$ ipython --no-banner

In [1]: import numpy as np

In [2]: np.set_printoptions(precision=1, suppress=True, linewidth=160, legacy="1.25")

In [3]: def rnd(a):
   ...:     return np.round(a, 1) + 0
   ...: 

In [4]: M = np.load("w.npy")

In [5]: M
Out[5]: 
array([[ -7.6,   7.5,  15.1],
       [ 11.3,  18.3,  -9.7],
       [  5.9, -11.3,  -4.4],
       [  0.6,  -6.4,  -6.5],
       [  4.1, -13.2,   7.4],
       [ -5.5,  -4.7,  -2.8],
       [  6.5,   7.7,  -7.7],
       [ -9.3,  14.2, -10.7],
       [ 22.5, -11.2,   8.8],
       [  7. , -32.1, -21.7],
       [  0. ,  -3. ,   3.1],
       [  0. ,  -6.4,   3. ],
       [  4.1,  -5.3,   9.3],
       [-11. ,  -9.5, -12.8],
       [ -3.8,   0.2,  -2.4],
       [ -9.9,  25.3,  -9.6],
       [  8. ,   3.7,   9.6],
       [ -5.4,  -5. ,   7.9],
       [ -0.2,  31.4,  -5.9]])

In [6]: B = M / np.linalg.norm(M, axis=1)
ValueError: operands could not be broadcast together with shapes (19,3) (19,) 


In [7]: B = M / np.linalg.norm(M, axis=1, keepdims=True)

In [8]: G = B @ B.T

In [9]: (G - 2 * np.eye(19)).round(6).argmax(axis=1)
Out[9]: array([17,  6,  9,  9, 11, 13,  1, 15, 12,  3, 11,  4, 10,  5, 13,  7, 12, 10, 15])

In [10]: q, vecs = np.linalg.qr(M[:, :2])[0], np.linalg.qr(M[:, 2:])[0]

In [11]: s = np.linalg.svd(q.T @ vecs, compute_uv=False)

In [12]: rnd(np.degrees(np.arccos(s.clip(0, 1))))
Out[12]: array([82.])

In [13]: rnd(s)
Out[13]: array([0.1])

In [14]: G = M.T @ M

In [15]: rnd(G)
Out[15]: 
array([[1295.1, -625.8,  205.5],
       [-625.8, 4006. ,  -59.5],
       [ 205.5,  -59.5, 1724.7]])

In [16]: rnd(np.linalg.eigvalsh(G)[::-1])
Out[16]: array([4147.8, 1777.2, 1100.7])

In [17]: np.allclose(G, G.T)
Out[17]: True

In [18]: rnd(np.linalg.svd(M, compute_uv=False) ** 2)
Out[18]: array([4147.8, 1777.2, 1100.7])

In [19]: Ac = M - M.mean(axis=0)

In [20]: U, s, VT = np.linalg.svd(Ac, full_matrices=False)

In [21]: rnd(s ** 2 / (s ** 2).sum())
Out[21]: array([0.6, 0.3, 0.2])

In [22]: np.linalg.matrix_rank(Ac)
Out[22]: 3

In [23]: rnd(Ac.mean(axis=0))
Out[23]: array([0., 0., 0.])

In [24]: rnd(VT[0] * np.sign(VT[0, np.abs(VT[0]).argmax()]))
Out[24]: array([-0.2,  1. ,  0. ])

In [25]: rnd(s)
Out[25]: array([64.4, 41.8, 32.7])

In [26]: dist = np.linalg.norm(M[:, None] - M[None], axis=-1)

In [27]: (dist + 1e9 * np.eye(19)).round(6).argmin(axis=1)
Out[27]: array([17,  6,  3,  5, 12, 14,  1, 15,  4,  2, 11, 10, 11,  5,  5,  7, 12, 11, 15])

In [28]: rnd(dist[12])
Out[28]: array([18.3, 31.1, 15.1, 16.2,  8.1, 15.5, 21.5, 31. , 19.3, 41.1,  7.8,  7.6,  0. , 27.1, 15.2, 38.6,  9.8,  9.6, 40. ])

In [29]: dist.mean(axis=1).argmax()
Out[29]: 9

In [30]: B = np.array([[2, 0, 2, 0], [-1, 0, 2, 2], [1, 0, 0, 2], [-2, 1, -1, -2]])

In [31]: X = np.tril(B)

In [32]: X
Out[32]: 
array([[ 2,  0,  0,  0],
       [-1,  0,  0,  0],
       [ 1,  0,  0,  0],
       [-2,  1, -1, -2]])

In [33]: C = M[[9, 18]].astype(float)

In [34]: for _ in range(6):
    ...:     z = np.linalg.norm(M[:, None] - C, axis=-1).argmin(axis=1)
    ...:     C = np.array([M[z == j].mean(axis=0) for j in range(2)])
    ...: 

In [35]: z
Out[35]: array([1, 1, 0, 0, 0, 0, 1, 1, 0, 0, 0, 0, 0, 0, 0, 1, 0, 0, 1])

In [36]: rnd(C)
Out[36]: 
array([[ 2. , -8. , -0.1],
       [-1.5, 17.4, -4.8]])

In [37]: rnd(C[1] - C[0])
Out[37]: array([-3.6, 25.4, -4.6])

In [38]: u = np.array([-1, 1])

In [39]: np.cross(X[3, :3], X[2, :3])
Out[39]: array([ 0, -1, -1])

In [40]: np.convolve(X[3], u)
Out[40]: array([ 2, -3,  2,  1, -2])

In [41]: np.array([np.convolve(row, u, "same") for row in X])
Out[41]: 
array([[-2,  2,  0,  0],
       [ 1, -1,  0,  0],
       [-1,  1,  0,  0],
       [ 2, -3,  2,  1]])

In [42]: U, s, VT = np.linalg.svd(X)

In [43]: vecs = VT[:(s > 1e-8).sum()]

In [44]: rng = np.random.default_rng(80)

In [45]: x0 = X[1] + -1 * X[3] + rng.integers(2) * np.eye(4)[2]

In [46]: x0
Out[46]: array([ 1., -1.,  2.,  2.])

In [47]: np.allclose(vecs.T @ vecs @ x0, x0)
Out[47]: False

In [48]: rnd(np.linalg.norm(x0 - vecs.T @ vecs @ x0))
Out[48]: 0.9

In [49]: rnd(np.linalg.det(X.T))
Out[49]: 0.0

In [50]: rnd(np.linalg.eigvals(X))
Out[50]: array([-2.,  0.,  0.,  2.])

In [51]: rnd(np.linalg.det(X[::-1]))
Out[51]: 0.0

In [52]: np.einsum("ij,ji->", X, X)
Out[52]: 8

In [53]: rnd(np.linalg.eigvals(X).sum().real)
Out[53]: 0.0

In [54]: np.unravel_index(np.abs(X).argmax(), X.shape)
Out[54]: (0, 0)

In [55]: rnd(X.mean(axis=0))
Out[55]: array([ 0. ,  0.2, -0.2, -0.5])

In [56]: np.zeros(4, 4)
TypeError: Cannot interpret '4' as a data type


In [57]: np.abs(X).max()
Out[57]: 2

In [58]: arr = np.load("block0.npy")

In [59]: arr
Out[59]: 
array([[1, 0, 0, 0],
       [3, 1, 0, 0],
       [0, 2, 1, 0],
       [0, 2, 1, 1]])

In [60]: w, vecs = np.linalg.eig(arr)

In [61]: rnd(np.sort(np.linalg.eigvals(arr @ arr)))
Out[61]: array([1., 1., 1., 1.])

In [62]: rnd(np.sort(np.linalg.eigvals(np.linalg.inv(arr))))
Out[62]: array([1., 1., 1., 1.])

In [63]: np.prod(w)
Out[63]: 1.0

In [64]: arr @ vecs[:, 0] - w[0] * vecs[:, 0]
Out[64]: array([0., 0., 0., 0.])

In [65]: w
Out[65]: array([1., 1., 1., 1.])

In [66]: rnd(np.sort(np.linalg.eigvals(arr.T)))
Out[66]: array([1., 1., 1., 1.])

In [67]: data = np.array([[0, 2, 3, -1], [0, 0, 1, -1], [0, 0, 0, -1], [0, 0, 0, 0]])

In [68]: np.linalg.lstsq(data[:-1].T, data[-1])[2]
Out[68]: 3

In [69]: np.allclose(data[:-1].T @ np.linalg.lstsq(data[:-1].T, data[-1])[0], data[-1])
Out[69]: True

In [70]: rnd(np.trace(np.linalg.pinv(data) @ data))
Out[70]: 3.0

In [71]: rnd(data @ np.linalg.pinv(data) @ data)
Out[71]: 
array([[ 0.,  2.,  3., -1.],
       [ 0.,  0.,  1., -1.],
       [ 0.,  0.,  0., -1.],
       [ 0.,  0.,  0.,  0.]])

In [72]: P = np.triu(np.array([[-1, 0, 2, -1], [0, 0, 2, 1], [-2, 0, -2, -2], [1, 0, 0, 1]]), 1) + np.eye(4)

In [73]: B = P @ data @ np.linalg.inv(P)

In [74]: np.poly(B)
Out[74]: array([1., 0., 0., 0., 0.])

In [75]: P @ data - data @ P
Out[75]: 
array([[ 0.,  0., -4.,  2.],
       [ 0.,  0.,  0.,  0.],
       [ 0.,  0.,  0.,  0.],
       [ 0.,  0.,  0.,  0.]])

In [76]: np.linalg.matrix_rank(B)
Out[76]: 3

In [77]: B
Out[77]: 
array([[ 0.,  2., -1., -7.],
       [ 0.,  0.,  1., -1.],
       [ 0.,  0.,  0., -1.],
       [ 0.,  0.,  0.,  0.]])

In [78]: B = np.array([[7, 9, 3], [8, 3, 6]])

In [79]: C = np.kron(B, data)

In [80]: C.shape
Out[80]: (8, 12)

In [81]: rnd(np.linalg.norm(C, 2)), rnd(np.linalg.norm(B, 2) * np.linalg.norm(data, 2))
Out[81]: (58.9, 58.9)

In [82]: rank = np.linalg.matrix_rank(data)

In [83]: rank
Out[83]: 3

In [84]: null = np.linalg.svd(data)[2][rank:].T

In [85]: data @ null
Out[85]: 
array([[0.],
       [0.],
       [0.],
       [0.]])

In [86]: np.prod(np.diag(data)), rnd(np.linalg.det(data))
Out[86]: (0, 0.0)

In [87]: np.linalg.matrix_rank(data - data[0, 0] * np.eye(4))
Out[87]: 3

In [88]: B = np.array([[1, 2, 0, 2, 2],
    ...:     [2, 2, 1, 2, 0],
    ...:     [0, 1, 1, 1, 2],
    ...:     [0, 1, 1, 1, 1],
    ...:     [2, 1, 1, 1, 2]])

In [89]: J = B.T @ B

In [90]: J
Out[90]: 
array([[ 9,  8,  4,  8,  6],
       [ 8, 11,  5, 11,  9],
       [ 4,  5,  4,  5,  5],
       [ 8, 11,  5, 11,  9],
       [ 6,  9,  5,  9, 13]])

In [91]: Ac = (M - M.mean(axis=0)) / M.std(axis=0)

In [92]: Ac.std(axis=0)
Out[92]: array([1., 1., 1.])

In [93]: c = np.linalg.lstsq(np.delete(Ac, 2, axis=1), Ac[:, 2])[0]

In [94]: rnd(1 - np.var(Ac[:, 2] - np.delete(Ac, 2, axis=1) @ c))
Out[94]: 0.0

In [95]: rnd(c)
Out[95]: array([0.2, 0. ])

In [96]: U, s, VT = np.linalg.svd(J)

In [97]: rnd(s)
Out[97]: array([39.4,  5.1,  2.1,  1.4,  0. ])

In [98]: B = U[:, :4] @ np.diag(s[:4]) @ VT[:4]

In [99]: np.linalg.matrix_rank(B)
Out[99]: 4

In [100]: rnd(B)
Out[100]: 
array([[ 9.,  8.,  4.,  8.,  6.],
       [ 8., 11.,  5., 11.,  9.],
       [ 4.,  5.,  4.,  5.,  5.],
       [ 8., 11.,  5., 11.,  9.],
       [ 6.,  9.,  5.,  9., 13.]])

In [101]: rnd(np.abs(J - B).max())
Out[101]: 0.0

In [102]: rnd(np.linalg.norm(J - B, 2)), rnd(s[4])
Out[102]: (0.0, 0.0)

In [103]: z = rng.permutation(5)

In [104]: z
Out[104]: array([1, 4, 0, 2, 3])

In [105]: B = J[z][:, z]

In [106]: rnd(np.sort(np.abs(np.linalg.eigvals(B))))
Out[106]: array([ 0. ,  1.4,  2.1,  5.1, 39.4])

In [107]: np.allclose(B, J)
Out[107]: False

In [108]: np.trace(B)
Out[108]: 48

In [109]: B
Out[109]: 
array([[11,  9,  8,  5, 11],
       [ 9, 13,  6,  5,  9],
       [ 8,  6,  9,  4,  8],
       [ 5,  5,  4,  4,  5],
       [11,  9,  8,  5, 11]])

In [110]: np.diag(B)
Out[110]: array([11, 13,  9,  4, 11])

In [111]: w, vecs = np.linalg.eigvalsh(J)
ValueError: too many values to unpack (expected 2)


In [112]: w, vecs = np.linalg.eigh(J)

In [113]: rnd(vecs.T @ vecs)
Out[113]: 
array([[1., 0., 0., 0., 0.],
       [0., 1., 0., 0., 0.],
       [0., 0., 1., 0., 0.],
       [0., 0., 0., 1., 0.],
       [0., 0., 0., 0., 1.]])

In [114]: (w > 1e-8).sum(), (w < -1e-8).sum()
Out[114]: (4, 0)

In [115]: rnd(w.sum()), np.trace(J)
Out[115]: (48.0, 48)

In [116]: m1 = np.loadtxt("dump.csv", delimiter=",")

In [117]: m1
Out[117]: 
array([[-3.,  0.,  0.,  0.,  0.,  0.],
       [ 0.,  0.,  0.,  0.,  0.,  0.],
       [ 1.,  2.,  0.,  0.,  0.,  0.],
       [ 0.,  0., -3.,  0.,  0.,  0.],
       [ 0.,  0.,  0.,  0.,  0.,  0.],
       [ 0.,  0.,  1.,  2.,  0.,  0.],
       [ 0.,  0.,  0.,  0., -3.,  0.],
       [ 0.,  0.,  0.,  0.,  0.,  0.],
       [ 0.,  0.,  0.,  0.,  1.,  2.]])

In [118]: B = np.c_[m1[:, :5] @ np.array([[0, -1, 0, 2, -1],
     ...:     [-1, 2, 2, 1, -1],
     ...:     [-2, 2, -2, -1, 1],
     ...:     [1, 1, 0, -2, -2],
     ...:     [-2, 2, 1, -1, 2]]), np.array([-2, 3, -3, 2, 0, 3, 1, 1, 2])]

In [119]: B
Out[119]: 
array([[ 0.,  3.,  0., -6.,  3., -2.],
       [ 0.,  0.,  0.,  0.,  0.,  3.],
       [-2.,  3.,  4.,  4., -3., -3.],
       [ 6., -6.,  6.,  3., -3.,  2.],
       [ 0.,  0.,  0.,  0.,  0.,  0.],
       [ 0.,  4., -2., -5., -3.,  3.],
       [ 6., -6., -3.,  3., -6.,  1.],
       [ 0.,  0.,  0.,  0.,  0.,  1.],
       [-2.,  2.,  1., -1.,  2.,  2.]])

In [120]: rnd(np.linalg.norm(np.linalg.qr(m1)[0].T @ B, axis=0) ** 2 / ((B ** 2).sum(axis=0) + 1e-12))
Out[120]: array([1. , 1. , 1. , 1. , 1. , 0.8])

In [121]: np.linalg.matrix_rank(B)
Out[121]: 6

In [122]: K = np.load("test0.npy")

In [123]: K
Out[123]: 
array([[0.8, 0.4],
       [0.4, 0.2]])

In [124]: np.linalg.inv(K)
LinAlgError: Singular matrix


In [125]: np.unique(K.round(6), axis=0).shape
Out[125]: (2, 2)

In [126]: np.abs(np.diag(np.linalg.qr(K)[1])) > 1e-9
Out[126]: array([ True, False])

In [127]: np.linalg.lstsq(K[:-1].T, K[-1])[2]
Out[127]: 1

In [128]: rnd(K @ np.linalg.pinv(K) @ K)
Out[128]: 
array([[0.8, 0.4],
       [0.4, 0.2]])

In [129]: rnd(np.trace(np.linalg.pinv(K) @ K))
Out[129]: 1.0

In [130]: W1 = np.array([[3, -3, 1, 3, 2], [1, -1, 2, 2, 2]])

In [131]: c = np.array([-5, -2, -3, -8, 6])

In [132]: hid = np.maximum(K @ W1 + c, 0)

In [133]: np.linalg.matrix_rank(hid)
Out[133]: 1

In [134]: hid
Out[134]: 
array([[0. , 0. , 0. , 0. , 8.4],
       [0. , 0. , 0. , 0. , 7.2]])

In [135]: (hid > 0).mean(axis=0)
Out[135]: array([0., 0., 0., 0., 1.])

In [136]: C = np.array([[-6, -9, 9], [6, -8, 7], [2, 6, 3], [-3, 1, -8], [2, -2, 7]])

In [137]: rnd(hid @ C)
Out[137]: 
array([[ 16.8, -16.8,  58.8],
       [ 14.4, -14.4,  50.4]])

In [138]: feats = np.load("run3.npy")

In [139]: feats
Out[139]: 
array([[ 2.9,  0.1,  2. ,  2.2],
       [ 3.1,  0.2,  2. ,  2.1],
       [ 3. ,  0. ,  2.2,  1.9],
       [ 3. , -0.1,  1.9,  2.2],
       [ 3. ,  0.1,  2. ,  2. ],
       [ 3. ,  0.1,  2. ,  3. ],
       [ 2.9, -0.2,  2. ,  2.9],
       [ 3. , -0.1,  2. ,  2.9],
       [ 2.9,  0. ,  1.8,  3.1],
       [ 2.9,  0. ,  1.8,  3. ]])

In [140]: Ac = feats - feats.mean(axis=0)

In [141]: U, s, VT = np.linalg.svd(Ac, full_matrices=False)

In [142]: rnd(s ** 2 / (s ** 2).sum())
Out[142]: array([0.9, 0. , 0. , 0. ])

In [143]: rnd(Ac.mean(axis=0))
Out[143]: array([0., 0., 0., 0.])

In [144]: np.linalg.matrix_rank(Ac)
Out[144]: 4
